$ python3 -q
>>> import numpy as np
>>> import numpy.linalg as la
>>> np.set_printoptions(precision=2, suppress=True, linewidth=120)
>>> mat = np.load("case8.npy")
>>> mat
array([[ 5,  6,  7,  8,  9, 10, 11, 12, 13, 14],
       [15, 16, 17, 18, 19, 20, 21, 22, 23, 24],
       [25, 26, 27, 28, 29, 30, 31, 32, 33, 34],
       [35, 36, 37, 38, 39, 40, 41, 42, 43, 44],
       [45, 46, 47, 48, 49, 50, 51, 52, 53, 54]])
>>> # looks like rank 2
>>> Uu, sv, Vt = la.svd(mat)
>>> np.argmax(sv[:-1] / (sv[1:] + 1e-6)) + 1
np.int64(2)
>>> Y = Uu[:, :2] @ np.diag(sv[:2]) @ Vt[:2]
>>> Y
array([[ 5.,  6.,  7.,  8.,  9., 10., 11., 12., 13., 14.],
       [15., 16., 17., 18., 19., 20., 21., 22., 23., 24.],
       [25., 26., 27., 28., 29., 30., 31., 32., 33., 34.],
       [35., 36., 37., 38., 39., 40., 41., 42., 43., 44.],
       [45., 46., 47., 48., 49., 50., 51., 52., 53., 54.]])
>>> la.matrix_rank(mat, rtol=0.05)
np.int64(1)
>>> la.matrix_rank(Y)
np.int64(2)
>>> Uu, sv, Vt = la.svd(Y, full_matrices=False)
>>> np.round(Vt @ Vt.T, 2) + 0
array([[1., 0., 0., 0., 0.],
       [0., 1., 0., 0., 0.],
       [0., 0., 1., 0., 0.],
       [0., 0., 0., 1., 0.],
       [0., 0., 0., 0., 1.]])
>>> np.abs(Vt[0])
array([0.28, 0.28, 0.29, 0.3 , 0.31, 0.32, 0.33, 0.34, 0.35, 0.35])
>>> np.abs(Uu[:, 0]).round(6).argmax()
np.int64(4)
>>> basis = np.sign(np.array([[2, 1, 2, 0], [3, 2, 2, 2], [2, 3, 0, 2], [2, 0, 2, 0]]))
>>> Y = (np.tril(basis, -1) + np.eye(4)) @ (np.triu(basis, 1) + np.eye(4))
>>> ev = np.array([4, 3, 4, 1])
>>> X = np.rint(Y * ev @ la.inv(Y)) + 0
>>> X
array([[  5.,  -2.,   1.,   0.],
       [  5.,  -3.,   5.,  -3.],
       [  8., -10.,  12.,  -6.],
       [  7.,  -8.,   7.,  -2.]])
>>> rng = np.random.default_rng(40022)
>>> lab = rng.permutation(4)
>>> Y = X[:, lab] * rng.choice([-1, 1], 4)
>>> Y
array([[  1.,  -2.,   5.,  -0.],
       [  5.,  -3.,   5.,   3.],
       [ 12., -10.,   8.,   6.],
       [  7.,  -8.,   7.,   2.]])
>>> Uu, _, Vt = la.svd(X.T @ Y)
>>> np.round(la.lstsq(X, Y)[0], 2) + 0
array([[ 0.,  0.,  1.,  0.],
       [ 0.,  1.,  0.,  0.],
       [ 1.,  0.,  0.,  0.],
       [ 0.,  0.,  0., -1.]])
>>> np.abs(la.svd(Y)[2][-1])
array([0.64, 0.4 , 0.01, 0.66])
>>> la.matrix_rank(Y, rtol=0.1)
np.int64(2)
>>> np.argsort(-la.norm(Y, axis=0).round(6), kind="stable")[:3]
array([0, 1, 2])
>>> la.cond(Y) > 100
np.True_
>>> th = np.radians(120)
>>> r_ = np.eye(4)
>>> r_[3, 3] = r_[1, 1] = np.cos(th)
>>> r_[3, 1], r_[1, 3] = -np.sin(th), np.sin(th)
>>> r_
array([[ 1.  ,  0.  ,  0.  ,  0.  ],
       [ 0.  , -0.5 ,  0.  ,  0.87],
       [ 0.  ,  0.  ,  1.  ,  0.  ],
       [ 0.  , -0.87,  0.  , -0.5 ]])
>>> Y = X @ r_.T
>>> la.svd(X, compute_uv=False), la.svd(Y, compute_uv=False)
(array([24.19,  4.15,  2.4 ,  0.2 ]), array([24.19,  4.15,  2.4 ,  0.2 ]))
>>> np.allclose(X @ X.T, Y @ Y.T)
True
>>> lab = rng.permutation(4)
>>> lab
array([2, 1, 0, 3])
>>> Y = X[lab][:, lab]
>>> np.sort(np.abs(la.eigvals(Y)))
array([1., 3., 4., 4.])
>>> round(la.det(X[::-1]), 2)
np.float64(48.0)
>>> round(float(la.det(X.T)), 2)
48.0
>>> la.eigvals(X)
array([1., 3., 4., 4.])
>>> round(float(la.det(2 * X)), 2), round(la.det(X), 2)
(768.0, np.float64(48.0))
>>> W0 = np.loadtxt("out12.csv", delimiter=",")
>>> W0
array([[2., 0., 1., 1., 0., 2., 1., 0., 2., 0., 1., 1.],
       [0., 0., 0., 0., 2., 2., 0., 1., 1., 2., 1., 2.],
       [1., 0., 0., 1., 1., 1., 1., 1., 0., 1., 2., 1.],
       [0., 2., 0., 1., 1., 2., 1., 2., 0., 0., 2., 0.]])
>>> # column 6 repeats column 3
>>> Y = W0 / np.sqrt((W0 ** 2).mean(axis=1, keepdims=True))
>>> la.matrix_rank(Y) == la.matrix_rank(W0)
np.True_
>>> Y[0]
array([1.68, 0.  , 0.84, 0.84, 0.  , 1.68, 0.84, 0.  , 1.68, 0.  , 0.84, 0.84])
>>> gram = W0.T @ W0
>>> np.round(la.eigvalsh(gram)[::-1], 2) + 0
array([45.95,  9.98,  8.62,  2.46,  0.  ,  0.  ,  0.  ,  0.  ,  0.  ,  0.  ,  0.  ,  0.  ])
>>> np.diag(gram)
array([ 5.,  4.,  1.,  3.,  6., 13.,  3.,  6.,  5.,  5., 10.,  6.])
>>> (W0 @ W0.T).shape
(4, 4)
>>> gram
array([[ 5.,  0.,  2.,  3.,  1.,  5.,  3.,  1.,  4.,  1.,  4.,  3.],
       [ 0.,  4.,  0.,  2.,  2.,  4.,  2.,  4.,  0.,  0.,  4.,  0.],
       [ 2.,  0.,  1.,  1.,  0.,  2.,  1.,  0.,  2.,  0.,  1.,  1.],
       [ 3.,  2.,  1.,  3.,  2.,  5.,  3.,  3.,  2.,  1.,  5.,  2.],
       [ 1.,  2.,  0.,  2.,  6.,  7.,  2.,  5.,  2.,  5.,  6.,  5.],
       [ 5.,  4.,  2.,  5.,  7., 13.,  5.,  7.,  6.,  5., 10.,  7.],
       [ 3.,  2.,  1.,  3.,  2.,  5.,  3.,  3.,  2.,  1.,  5.,  2.],
       [ 1.,  4.,  0.,  3.,  5.,  7.,  3.,  6.,  1.,  3.,  7.,  3.],
       [ 4.,  0.,  2.,  2.,  2.,  6.,  2.,  1.,  5.,  2.,  3.,  4.],
       [ 1.,  0.,  0.,  1.,  5.,  5.,  1.,  3.,  2.,  5.,  4.,  5.],
       [ 4.,  4.,  1.,  5.,  6., 10.,  5.,  7.,  3.,  4., 10.,  5.],
       [ 3.,  0.,  1.,  2.,  5.,  7.,  2.,  3.,  4.,  5.,  5.,  6.]])
>>> Y = W0 + rng.integers(-2, 3, (4, 1)) @ rng.integers(-2, 3, (1, 12))
>>> Y
array([[ 3., -2.,  3.,  2., -1.,  2.,  1., -1.,  4., -1.,  0., -1.],
       [-2.,  4., -4., -2.,  4.,  2.,  0.,  3., -3.,  4.,  3.,  6.],
       [ 0.,  2., -2.,  0.,  2.,  1.,  1.,  2., -2.,  2.,  3.,  3.],
       [-2.,  6., -4., -1.,  3.,  2.,  1.,  4., -4.,  2.,  4.,  4.]])
>>> np.abs(Y - W0).sum(axis=1)
array([14., 28., 14., 28.])
>>> np.round(la.svd(Y - W0, compute_uv=False), 2) + 0
array([14.83,  0.  ,  0.  ,  0.  ])
>>> u = np.array([1, 2])
>>> np.cross(Y[2, :3], Y[3, :3])
array([4., 4., 4.])
>>> np.correlate(Y[2], Y[3], "full")
array([  0.,   8.,   0.,  -4.,  -4.,  28.,   6.,   8.,   8.,  -2.,  11.,  73.,  -9.,   2.,  11.,   9.,  13.,  31.,
       -18.,   1.,   2.,  12.,  -6.])
>>> np.convolve(Y[2], u)
array([ 0.,  2.,  2., -4.,  2.,  5.,  3.,  4.,  2., -2.,  7.,  9.,  6.])
>>> A = np.loadtxt("run15.csv", delimiter=",")
>>> A
array([[ 3.87, -1.2 , -0.32,  4.82, -0.29, -5.4 , -1.8 , -1.54, -2.71, -1.49],
       [ 5.21, -3.09,  0.12,  4.73, -1.6 , -3.87,  0.68, -3.21, -2.8 , -2.26],
       [-3.9 ,  5.7 , -1.21,  0.31,  3.91, -4.5 , -7.49,  5.1 ,  0.32,  2.37],
       [ 6.5 , -6.5 ,  1.01,  2.9 , -4.1 ,  0.9 ,  6.28, -6.11, -2.09, -3.38],
       [ 3.89, -2.71,  0.2 ,  3.11, -1.52, -2.13,  1.29, -2.7 , -1.92, -1.8 ],
       [-5.22,  6.13, -1.12, -1.29,  4.01, -2.73, -6.88,  5.64,  1.24,  2.87],
       [-5.19,  6.1 , -1.07, -1.3 ,  3.99, -2.67, -6.92,  5.6 ,  1.23,  2.91],
       [ 1.31,  2.61, -1.11,  4.98,  2.3 , -8.42, -6.82,  1.91, -2.49,  0.1 ],
       [-5.19,  6.09, -1.12, -1.3 ,  3.97, -2.69, -6.91,  5.59,  1.19,  2.87],
       [ 5.18, -4.57,  0.61,  3.01, -2.78, -0.62,  3.75, -4.39, -2.02, -2.65],
       [ 3.9 , -4.19,  0.7 ,  1.41, -2.71,  1.2 ,  4.4 , -3.89, -1.08, -2.06],
       [ 1.29, -4.89,  1.37, -3.51, -3.67,  8.07,  8.67, -4.11,  1.49, -1.4 ],
       [ 7.8 , -6.88,  0.88,  4.51, -4.23, -0.86,  5.7 , -6.62, -2.99, -3.9 ],
       [-3.94,  2.71, -0.19, -3.09,  1.5 ,  2.12, -1.3 ,  2.62,  1.91,  1.83],
       [-2.59,  3.8 , -0.82,  0.17,  2.58, -2.98, -4.97,  3.34,  0.23,  1.62],
       [-2.59,  2.28, -0.32, -1.56,  1.39,  0.32, -1.89,  2.21,  0.99,  1.31],
       [ 6.51, -6.49,  0.98,  2.87, -4.11,  0.91,  6.29, -6.09, -2.11, -3.38],
       [ 3.88, -1.22, -0.28,  4.81, -0.31, -5.41, -1.85, -1.54, -2.71, -1.5 ],
       [ 6.47, -4.99,  0.49,  4.61, -2.89, -2.4 ,  3.18, -4.89, -2.9 , -3.07],
       [ 1.31, -0.41, -0.07,  1.63, -0.09, -1.78, -0.64, -0.5 , -0.95, -0.54],
       [-7.78,  6.86, -0.9 , -4.5 ,  4.18,  0.9 , -5.69,  6.61,  3.  ,  3.91],
       [ 6.5 , -6.48,  1.02,  2.91, -4.14,  0.88,  6.31, -6.09, -2.08, -3.42],
       [ 0.06,  3.04, -1.01,  3.37,  2.41, -6.61, -6.19,  2.41, -1.6 ,  0.6 ],
       [ 0.  , -2.97,  1.01, -3.39, -2.43,  6.61,  6.21, -2.39,  1.56, -0.61],
       [-1.32,  0.4 ,  0.13, -1.59,  0.11,  1.78,  0.59,  0.5 ,  0.9 ,  0.5 ],
       [ 6.51, -5.  ,  0.53,  4.61, -2.89, -2.39,  3.21, -4.9 , -2.9 , -3.08],
       [-1.27,  0.42,  0.12, -1.58,  0.1 ,  1.82,  0.61,  0.48,  0.88,  0.5 ],
       [ 5.2 , -6.1 ,  1.09,  1.3 , -4.01,  2.7 ,  6.9 , -5.63, -1.2 , -2.9 ],
       [-1.28,  1.88, -0.42,  0.11,  1.28, -1.48, -2.5 ,  1.7 ,  0.11,  0.83],
       [-5.2 ,  3.13, -0.04, -4.69,  1.59,  3.88, -0.69,  3.23,  2.79,  2.28],
       [ 1.3 , -3.36,  0.95, -1.81, -2.54,  4.82,  5.59, -2.86,  0.71, -1.14],
       [-1.33,  0.41,  0.08, -1.63,  0.1 ,  1.8 ,  0.59,  0.49,  0.89,  0.48],
       [ 2.59, -5.26,  1.33, -1.88, -3.8 ,  6.32,  8.11, -4.59,  0.6 , -1.88],
       [ 1.3 , -0.41, -0.11,  1.61, -0.1 , -1.81, -0.65, -0.52, -0.89, -0.53],
       [ 7.79, -6.87,  0.88,  4.5 , -4.2 , -0.91,  5.7 , -6.61, -2.97, -3.9 ],
       [ 1.32,  2.61, -1.08,  4.99,  2.3 , -8.4 , -6.77,  1.88, -2.52,  0.12],
       [-3.91,  2.71, -0.22, -3.1 ,  1.53,  2.09, -1.31,  2.72,  1.88,  1.8 ],
       [ 1.32,  1.11, -0.6 ,  3.32,  1.11, -5.08, -3.7 ,  0.68, -1.72, -0.17],
       [-1.27,  3.42, -0.91,  1.8 ,  2.49, -4.8 , -5.62,  2.89, -0.71,  1.12],
       [ 3.93, -5.67,  1.16, -0.29, -3.92,  4.49,  7.5 , -5.07, -0.31, -2.39],
       [-1.31, -2.59,  1.12, -5.01, -2.31,  8.39,  6.78, -1.9 ,  2.5 , -0.08],
       [-5.2 ,  6.08, -1.12, -1.34,  3.98, -2.73, -6.9 ,  5.59,  1.21,  2.91],
       [-0.01, -0.04, -0.04, -0.01, -0.03, -0.02, -0.02,  0.  ,  0.02,  0.  ]])
>>> dist = la.norm(A[:, None] - A[None], axis=-1)
>>> dist[12].round(6).argsort(kind="stable")[:4]
array([12, 34, 21,  3])
>>> dist.shape
(43, 43)
>>> dist[:5, :5]
array([[ 0.  ,  4.38, 15.75, 13.59,  5.41],
       [ 4.38,  0.  , 19.48,  9.38,  3.03],
       [15.75, 19.48,  0.  , 26.76, 18.35],
       [13.59,  9.38, 26.76,  0.  ,  8.76],
       [ 5.41,  3.03, 18.35,  8.76,  0.  ]])
>>> Xc = A - A.mean(axis=0)
>>> Uu, sv, Vt = la.svd(Xc, full_matrices=False)
>>> (np.sign(Uu[:, 0]) == np.sign(Uu[0, 0])).astype(int)
array([1, 1, 0, 1, 1, 0, 0, 0, 0, 1, 1, 1, 1, 0, 0, 0, 1, 1, 1, 0, 0, 1, 0, 1, 0, 1, 0, 1, 0, 0, 1, 0, 1, 0, 1, 0, 0,
       0, 0, 1, 1, 0, 0])
>>> Vt[0] * np.sign(Vt[0, np.abs(Vt[0]).argmax()])
array([ 0.39, -0.46,  0.08,  0.11, -0.3 ,  0.19,  0.51, -0.42, -0.09, -0.22])
>>> sv
array([61.03, 36.6 ,  0.18,  0.16,  0.15,  0.12,  0.11,  0.1 ,  0.09,  0.08])
>>> x = np.array([2, 1, 0, 1, 1, 1, 1, 1, 2, 2])
>>> target = A @ x
>>> np.round(la.solve(A.T @ A, A.T @ target), 2) + 0
array([2., 1., 0., 1., 1., 1., 1., 1., 2., 2.])
>>> np.round(la.pinv(A) @ A, 2) + 0
array([[1., 0., 0., 0., 0., 0., 0., 0., 0., 0.],
       [0., 1., 0., 0., 0., 0., 0., 0., 0., 0.],
       [0., 0., 1., 0., 0., 0., 0., 0., 0., 0.],
       [0., 0., 0., 1., 0., 0., 0., 0., 0., 0.],
       [0., 0., 0., 0., 1., 0., 0., 0., 0., 0.],
       [0., 0., 0., 0., 0., 1., 0., 0., 0., 0.],
       [0., 0., 0., 0., 0., 0., 1., 0., 0., 0.],
       [0., 0., 0., 0., 0., 0., 0., 1., 0., 0.],
       [0., 0., 0., 0., 0., 0., 0., 0., 1., 0.],
       [0., 0., 0., 0., 0., 0., 0., 0., 0., 1.]])
>>> target = target + 0.1 * rng.normal(size=43)
>>> target
array([-6.03, -5.95,  0.7 , -4.51, -4.37,  2.58,  2.87, -5.53,  2.48, -4.53, -2.27,  3.23, -6.45,  4.22,  0.38,  2.29,
       -4.69, -6.01, -6.34, -2.07,  6.74, -4.61, -3.48,  3.63,  2.16, -6.21,  2.05, -2.66,  0.48,  6.35,  1.54,  1.8 ,
        1.45, -2.01, -6.45, -5.64,  4.21, -3.66, -1.51, -0.58,  5.5 ,  2.58, -0.11])
>>> coef, *_ = la.lstsq(A, target)
>>> np.round(A.T @ (target - A @ coef), 2) + 0
array([0., 0., 0., 0., 0., 0., 0., 0., 0., 0.])
>>> [round(float(la.norm(la.solve(A.T @ A + lam * np.eye(10), A.T @ target))), 2) for lam in (0, 1, 10, 100)]
[4.73, 0.66, 0.65, 0.61]
>>> coef
array([ 1.76,  0.31,  1.01,  1.74,  0.13,  1.85, -0.44,  1.  ,  2.43,  2.14])
>>> round(la.norm(target - A @ coef), 2)
np.float64(0.48)
